$ python -q
>>> import numpy as np
>>> np.set_printoptions(precision=2, suppress=True, linewidth=140, floatmode="fixed")
>>> Y = np.array([[5, -5, 1, 0, 1, 0, 0],
...     [0, -1, -3, -5, 2, 0, 1],
...     [-2, -5, -1, 2, -1, 2, -5],
...     [-1, 4, 2, -5, -1, -1, 2],
...     [5, 1, 1, -5, 0, 3, 4],
...     [0, 3, 0, -5, 2, -4, 1],
...     [5, -1, -3, -5, 1, 5, -4]])
>>> C = np.array([[0]])
>>> A = np.block([[Y, np.array([[6], [7], [3], [4], [1], [4], [2]])], [np.zeros((1, 7)), C]])
>>> A
array([[ 5.00, -5.00,  1.00,  0.00,  1.00,  0.00,  0.00,  6.00],
       [ 0.00, -1.00, -3.00, -5.00,  2.00,  0.00,  1.00,  7.00],
       [-2.00, -5.00, -1.00,  2.00, -1.00,  2.00, -5.00,  3.00],
       [-1.00,  4.00,  2.00, -5.00, -1.00, -1.00,  2.00,  4.00],
       [ 5.00,  1.00,  1.00, -5.00,  0.00,  3.00,  4.00,  1.00],
       [ 0.00,  3.00,  0.00, -5.00,  2.00, -4.00,  1.00,  4.00],
       [ 5.00, -1.00, -3.00, -5.00,  1.00,  5.00, -4.00,  2.00],
       [ 0.00,  0.00,  0.00,  0.00,  0.00,  0.00,  0.00,  0.00]])
>>> U, s, Vt = np.linalg.svd(A)
>>> s
array([15.75, 12.63,  9.26,  7.08,  4.17,  3.42,  0.75,  0.00])
>>> np.argmax(s[:-1] / (s[1:] + 1e-6)) + 1
np.int64(7)
>>> Y = U[:, :7] @ np.diag(s[:7]) @ Vt[:7]
>>> np.linalg.matrix_rank(A, rtol=0.05)
np.int64(6)
>>> Y.round(2) + 0
array([[ 5.00, -5.00,  1.00,  0.00,  1.00,  0.00,  0.00,  6.00],
       [ 0.00, -1.00, -3.00, -5.00,  2.00,  0.00,  1.00,  7.00],
       [-2.00, -5.00, -1.00,  2.00, -1.00,  2.00, -5.00,  3.00],
       [-1.00,  4.00,  2.00, -5.00, -1.00, -1.00,  2.00,  4.00],
       [ 5.00,  1.00,  1.00, -5.00,  0.00,  3.00,  4.00,  1.00],
       [ 0.00,  3.00,  0.00, -5.00,  2.00, -4.00,  1.00,  4.00],
       [ 5.00, -1.00, -3.00, -5.00,  1.00,  5.00, -4.00,  2.00],
       [ 0.00,  0.00,  0.00,  0.00,  0.00,  0.00,  0.00,  0.00]])
>>> np.linalg.matrix_rank(Y)
np.int64(7)
>>> np.round(np.linalg.norm(A - Y) / np.linalg.norm(A), 2)
np.float64(0.0)
